$ ipython --no-banner

In [1]: import numpy as np

In [2]: from numpy import linalg as LA

In [3]: np.set_printoptions(precision=2, suppress=True, linewidth=120)

In [4]: rng = np.random.default_rng(81496)

In [5]: arr = np.array([[3, -1, 1, 1, -3],
   ...:     [2, 2, -3, -1, -3],
   ...:     [0, -2, 2, 2, 1],
   ...:     [-1, -3, -1, 1, -3],
   ...:     [2, -1, 0, 0, 1],
   ...:     [3, 0, -1, -3, -2]]) * (rng.random((6, 5)) < 0.3)

In [6]: print(arr)
[[ 0  0  0  0 -3]
 [ 0  0 -3  0  0]
 [ 0  0  0  0  1]
 [ 0  0  0  0  0]
 [ 2  0  0  0  0]
 [ 0  0  0 -3  0]]

In [7]: print(arr @ arr.T)
[[ 9  0 -3  0  0  0]
 [ 0  9  0  0  0  0]
 [-3  0  1  0  0  0]
 [ 0  0  0  0  0  0]
 [ 0  0  0  0  4  0]
 [ 0  0  0  0  0  9]]

In [8]: print(arr[:, 1] @ arr[:, 2])
0

In [9]: print(LA.norm(arr, axis=0))
[2.   0.   3.   3.   3.16]

In [10]: print(arr.T @ arr)
[[ 4  0  0  0  0]
 [ 0  0  0  0  0]
 [ 0  0  9  0  0]
 [ 0  0  0  9  0]
 [ 0  0  0  0 10]]

In [11]: left, sv, Vh = LA.svd(arr)

In [12]: evecs = Vh[:(sv > 1e-8).sum()]

In [13]: x0 = arr[3] + 5 * arr[2] + rng.integers(2) * np.eye(5)[2]

In [14]: print(x0)
[0. 0. 0. 0. 5.]

In [15]: print(round(float(LA.norm(x0 - evecs.T @ evecs @ x0)), 2))
0.0

In [16]: print(evecs.T @ evecs)
[[1. 0. 0. 0. 0.]
 [0. 0. 0. 0. 0.]
 [0. 0. 1. 0. 0.]
 [0. 0. 0. 1. 0.]
 [0. 0. 0. 0. 1.]]

In [17]: rk = LA.matrix_rank(arr)

In [18]: print(rk)
4

In [19]: ns = LA.svd(arr)[2][rk:].T

In [20]: print([int(LA.matrix_rank(arr[:i])) for i in range(1, len(arr) + 1)])
[1, 2, 2, 2, 3, 4]

In [21]: print(arr @ ns)
[[0.]
 [0.]
 [0.]
 [0.]
 [0.]
 [0.]]

In [22]: print(LA.matrix_rank(arr.T @ arr), LA.matrix_rank(arr @ arr.T))
4 4

In [23]: print(ns.shape)
(5, 1)

In [24]: print([int(LA.matrix_rank(arr[:, :j + 1])) for j in range(5)])
[1, 1, 2, 3, 4]

In [25]: print(ns[:, 0] / ns[np.abs(ns[:, 0]).round(6).argmax(), 0])
[0. 1. 0. 0. 0.]
